In [1]: import numpy as np

In [2]: import numpy.linalg as la

In [3]: np.set_printoptions(precision=2, suppress=True, linewidth=160)

In [4]: def rd(a):
   ...:     return np.round(a, 2) + 0
   ...: 

In [5]: A = np.loadtxt("dump.csv", delimiter=",")

In [6]: rd(A)
Out[6]: 
array([[ -0.76,   7.08,  -5.91,  -4.53,  -4.18, -11.36,  12.13],
       [  2.95,  -2.37,   3.72,   7.22,  -0.03,   1.26,  17.84],
       [ -3.32,   7.73,  -8.06, -10.21,  -3.25, -10.07,  -6.93],
       [  3.41,  -7.2 ,   7.72,  10.2 ,   2.85,   9.08,   9.07],
       [  1.6 ,  -8.1 ,   7.23,   6.73,   4.39,  12.31,  -7.95],
       [ -3.44,   5.72,  -6.6 ,  -9.65,  -1.88,  -6.52, -13.14],
       [ -3.46,   6.63,  -7.31, -10.05,  -2.46,  -8.07, -10.88],
       [  2.63,  -8.61,   8.29,   9.12,   4.17,  12.2 ,  -0.89],
       [ -3.36,   7.54,  -7.94, -10.23,  -3.1 ,  -9.71,  -7.76],
       [ -2.17,  -0.55,  -0.98,  -4.37,   1.51,   2.99, -19.07],
       [  2.15,  -8.51,   7.9 ,   8.06,   4.37,  12.49,  -4.55],
       [ -2.68,   8.6 ,  -8.31,  -9.22,  -4.14, -12.14,   0.48],
       [  3.2 ,  -3.65,   4.86,   8.28,   0.67,   3.21,  16.54],
       [  0.75,   4.31,  -2.81,  -0.18,  -3.19,  -8.06,  17.26],
       [ -1.73,  -1.87,   0.31,  -2.9 ,   2.13,   4.82, -18.9 ],
       [ -1.2 ,   7.67,  -6.65,  -5.71,  -4.33, -11.95,  10.07],
       [ -3.43,   5.48,  -6.41,  -9.52,  -1.73,  -6.12, -13.64],
       [ -3.15,   8.2 ,  -8.3 , -10.03,  -3.64, -11.02,  -4.32],
       [ -2.17,   8.52,  -7.92,  -8.11,  -4.36, -12.48,   4.41],
       [ -0.86,   7.23,  -6.09,  -4.81,  -4.22, -11.51,  11.69],
       [  0.75,   4.31,  -2.81,  -0.19,  -3.19,  -8.06,  17.25],
       [ -3.38,   4.93,  -5.95,  -9.18,  -1.4 ,  -5.22, -14.68],
       [  1.22,   3.22,  -1.67,   1.26,  -2.73,  -6.64,  18.23],
       [  0.35,   5.15,  -3.71,  -1.37,  -3.52,  -9.12,  16.19],
       [ -3.46,   6.64,  -7.31, -10.05,  -2.47,  -8.07, -10.87],
       [  1.55,  -8.05,   7.15,   6.59,   4.39,  12.27,  -8.27],
       [ -1.21,  -3.23,   1.68,  -1.24,   2.73,   6.65, -18.22],
       [ -3.34,   4.59,  -5.67,  -8.96,  -1.2 ,  -4.68, -15.23],
       [ -3.19,   8.11,  -8.26, -10.09,  -3.56, -10.83,  -4.9 ]])

In [7]: rk = la.matrix_rank(A)

In [8]: rk
Out[8]: np.int64(2)

In [9]: N = la.svd(A)[2][rk:].T

In [10]: np.allclose(A @ N, 0)
Out[10]: True

In [11]: N.shape
Out[11]: (7, 5)

In [12]: idx = A[:, 5] > np.median(A[:, 5])

In [13]: u = A[idx].mean(axis=0) - A[~idx].mean(axis=0)

In [14]: ((A - A.mean(axis=0)) @ u > 0).astype(int)
Out[14]: array([0, 1, 0, 1, 1, 0, 0, 1, 0, 1, 1, 0, 1, 0, 1, 0, 0, 0, 0, 0, 0, 1, 0, 0, 0, 1, 1, 1, 0])

In [15]: out = np.array([[-1, -1], [2, 1]])

In [16]: basis = np.array([[-2, 1], [-1, 2]])

In [17]: data = np.kron(out, basis)

In [18]: data
Out[18]: 
array([[ 2, -1,  2, -1],
       [ 1, -2,  1, -2],
       [-4,  2, -2,  1],
       [-2,  4, -1,  2]])

In [19]: rd(np.abs(la.eigvals(data)).max())
Out[19]: np.float64(1.73)

In [20]: data.inv()
Traceback (most recent call last):
  Cell In[20], line 1
    data.inv()
AttributeError: 'numpy.ndarray' object has no attribute 'inv'


In [21]: np.allclose(data @ data.T, data.T @ data)
Out[21]: False

In [22]: out = data[0, 0] * data[1:] - np.outer(data[1:, 0], data[0])

In [23]: out
Out[23]: 
array([[ 0, -3,  0, -3],
       [ 0,  0,  4, -2],
       [ 0,  6,  2,  2]])

In [24]: np.flatnonzero(~out.round(6).any(axis=1))
Out[24]: array([], dtype=int64)

In [25]: la.matrix_rank(out), la.matrix_rank(data)
Out[25]: (np.int64(3), np.int64(4))

In [26]: data[:, 0] / data[0, 0]
Out[26]: array([ 1. ,  0.5, -2. , -1. ])

In [27]: u = np.array([9, 3])

In [28]: np.cross(out[0, :3], out[2, :3])
Out[28]: array([-6,  0,  0])

In [29]: np.polyval(u, out[0])
Out[29]: array([  3, -24,   3, -24])

In [30]: out = la.inv(data)

In [31]: rd(out)
Out[31]: 
array([[-0.67,  0.33, -0.67,  0.33],
       [-0.33,  0.67, -0.33,  0.67],
       [ 1.33, -0.67,  0.67, -0.33],
       [ 0.67, -1.33,  0.33, -0.67]])

In [32]: m1 = np.load("test10.npy")

In [33]: print(m1)
[[6.38 5.87 6.61 3.33 8.37]
 [6.71 5.44 7.05 2.88 8.1 ]
 [5.94 6.3  6.81 2.83 8.38]
 [5.68 6.48 6.37 3.24 8.38]
 [6.23 5.7  7.15 2.8  8.04]
 [5.99 5.48 6.54 2.91 8.49]
 [6.2  5.97 6.77 2.64 8.48]
 [6.03 5.56 7.41 2.98 7.88]
 [5.85 6.09 7.46 2.89 7.93]
 [6.1  5.81 6.61 2.93 7.48]
 [6.01 8.22 6.55 3.07 7.26]
 [6.47 8.11 7.14 2.81 6.79]
 [5.54 8.14 7.28 2.83 6.65]
 [5.8  7.94 7.01 3.15 6.9 ]
 [5.83 8.02 7.07 3.53 7.12]
 [5.84 7.96 6.84 2.58 7.06]
 [6.11 7.81 7.37 3.18 6.69]
 [6.13 8.41 7.09 3.29 6.83]
 [5.91 7.71 7.44 2.89 7.42]
 [5.85 7.91 7.5  3.14 7.09]]

In [34]: basis = m1[[2, 12]].astype(float)

In [35]: for _ in range(7):
    ...:     idx = la.norm(m1[:, None] - basis, axis=-1).argmin(axis=1)
    ...:     basis = np.array([m1[idx == j].mean(axis=0) for j in range(2)])
    ...: 

In [36]: idx
Out[36]: array([0, 0, 0, 0, 0, 0, 0, 0, 0, 0, 1, 1, 1, 1, 1, 1, 1, 1, 1, 1])

In [37]: np.bincount(idx)
Out[37]: array([10, 10])

In [38]: gram = np.cov(m1, rowvar=False)

In [39]: rd(np.corrcoef(m1[:, 2], m1[:, 1])[0, 1])
Out[39]: np.float64(0.27)

In [40]: rd(np.median(m1, axis=0))
Out[40]: array([6.  , 7.1 , 7.06, 2.92, 7.45])

In [41]: print(rd(np.polyfit(m1[:, 2], m1[:, 1], 1)))
[0.89 0.71]

In [42]: ang = np.radians(36)

In [43]: R = np.eye(5)

In [44]: R[2, 2] = R[4, 4] = np.cos(ang)

In [45]: R[2, 4], R[4, 2] = -np.sin(ang), np.sin(ang)

In [46]: print(rd(R))
[[ 1.    0.    0.    0.    0.  ]
 [ 0.    1.    0.    0.    0.  ]
 [ 0.    0.    0.81  0.   -0.59]
 [ 0.    0.    0.    1.    0.  ]
 [ 0.    0.    0.59  0.    0.81]]

In [47]: out = m1 @ R.T

In [48]: rd(la.svd(m1, compute_uv=False)), rd(la.svd(out, compute_uv=False))
Out[48]: 
(array([63.25,  5.54,  1.67,  1.15,  0.99]),
 array([63.25,  5.54,  1.67,  1.15,  0.99]))

In [49]: print(rd(la.det(R)), rd(np.trace(R)))
1.0 4.62

In [50]: rd(np.abs(out - m1).max(axis=0))
Out[50]: array([0.  , 0.  , 6.28, 0.  , 3.05])

In [51]: E = np.array([[-0.12, 0.56, 0.76], [-0.5, -0.7, -0.7], [-0.9, 0.5, 0.8]])

In [52]: rng = np.random.default_rng(10)

In [53]: idx = rng.permutation(3)

In [54]: idx
Out[54]: array([2, 1, 0])

In [55]: out = E[idx][:, idx]

In [56]: out
Out[56]: 
array([[ 0.8 ,  0.5 , -0.9 ],
       [-0.7 , -0.7 , -0.5 ],
       [ 0.76,  0.56, -0.12]])

In [57]: print(np.diag(out))
[ 0.8  -0.7  -0.12]

In [58]: idx = rng.permutation(4)

In [59]: idx
Out[59]: array([3, 1, 2, 0])

In [60]: out = data[idx][:, idx]

In [61]: out
Out[61]: 
array([[ 2,  4, -1, -2],
       [-2, -2,  1,  1],
       [ 1,  2, -2, -4],
       [-1, -1,  2,  2]])

In [62]: np.diag(out)
Out[62]: array([ 2, -2, -2,  2])

In [63]: O, V = la.qr(E[:, :1])[0], la.qr(E[:, 1:])[0]

In [64]: sig = la.svd(O.T @ V, compute_uv=False)

In [65]: rd(sig)
Out[65]: array([0.97])

In [66]: print(rd(np.degrees(np.arccos(sig.clip(0, 1)))))
[14.27]

In [67]: out = np.array([[2, 2], [1, 0], [1, 0], [2, 1]])

In [68]: print(out.T @ data.T)
[[ 3 -3 -6  3]
 [ 3  0 -7 -2]]

In [69]: np.einsum("ij,ij->i", data, data)
Out[69]: array([10, 10, 25, 25])

In [70]: np.einsum("ik,kj->ij", data, out)
Out[70]: 
array([[ 3,  3],
       [-3,  0],
       [-6, -7],
       [ 3, -2]])
